>>> import numpy as np
>>> import numpy.linalg as la
>>> np.set_printoptions(suppress=True, linewidth=200)
>>> rng = np.random.default_rng(5991)
>>> mat = np.array([[3, -4, 5],
...     [3, 2, 3],
...     [4, 3, -3],
...     [0, 3, -1],
...     [5, -2, -3],
...     [4, -5, 3],
...     [-2, 3, -1],
...     [3, -2, 1],
...     [-2, -4, 5],
...     [-5, -1, -3],
...     [2, -1, 1]]) * (rng.random((11, 3)) < 0.3)
>>> mat
array([[ 0, -4,  5],
       [ 0,  0,  0],
       [ 0,  0, -3],
       [ 0,  0,  0],
       [ 0, -2,  0],
       [ 0, -5,  0],
       [-2,  0,  0],
       [ 0,  0,  1],
       [-2,  0,  0],
       [ 0,  0, -3],
       [ 0,  0,  0]])
>>> # rows 1 and 3 are equal
>>> x = np.array([4, 5, 5])
>>> target = mat @ x
>>> np.round(la.pinv(mat) @ mat, 2) + 0
array([[1., 0., 0.],
       [0., 1., 0.],
       [0., 0., 1.]])
>>> target = target + 0.3 * rng.normal(size=11)
>>> target.round(2)
array([  5.03,  -0.1 , -14.64,  -0.84, -10.25, -24.66,  -7.8 ,   4.31,  -8.15, -14.8 ,   0.48])
>>> coef, *_ = la.lstsq(mat, target)
>>> np.round(mat.T @ (target - mat @ coef), 2) + 0
array([0., 0., 0.])
>>> round(la.norm(target - mat @ coef), 2)
np.float64(1.25)
>>> K = np.loadtxt("x.csv", delimiter=",")
>>> K
array([[-0.1, -0.4, -1. ,  0.5, -0.9,  0.7,  0.8],
       [-1.2,  0.1,  0.5, -1.3, -0.1, -0.9, -0.1],
       [ 0.5,  1.5,  0.1,  0. ,  1.3, -0.4,  0. ],
       [-1.7, -0.1, -0.2, -0.7,  0.1,  0.1,  2.5],
       [-0.9, -0.6,  0.3,  2.2,  0.6, -0.4, -0.1],
       [-0.9,  1.5, -0.7, -0.1, -0.3,  0.7,  0. ]])
>>> x = np.array([-1, 2, 0, 5, 3, -5, -2])
>>> print(np.round(K * x, 2))
[[ 0.1 -0.8 -0.   2.5 -2.7 -3.5 -1.6]
 [ 1.2  0.2  0.  -6.5 -0.3  4.5  0.2]
 [-0.5  3.   0.   0.   3.9  2.  -0. ]
 [ 1.7 -0.2 -0.  -3.5  0.3 -0.5 -5. ]
 [ 0.9 -1.2  0.  11.   1.8  2.   0.2]
 [ 0.9  3.  -0.  -0.5 -0.9 -3.5 -0. ]]
>>> print(np.round(K @ x, 2))
[-6.  -0.7  8.4 -7.2 14.7 -1. ]
>>> K @ np.eye(7)[4]
array([-0.9, -0.1,  1.3,  0.1,  0.6, -0.3])
>>> np.round((K * x).sum(axis=1), 2)
array([-6. , -0.7,  8.4, -7.2, 14.7, -1. ])
>>> np.round(K @ np.ones(7), 2) + 0
array([-0.4, -3. ,  3. ,  0. ,  1.1,  0.2])
>>> np.sign((K @ x).round(6))
array([-1., -1.,  1., -1.,  1., -1.])
>>> np.round(np.einsum("ij,j->i", K, x), 2)
array([-6. , -0.7,  8.4, -7.2, 14.7, -1. ])
>>> la.norm(K @ x) <= la.norm(K, 2) * la.norm(x) + 1e-9
np.True_
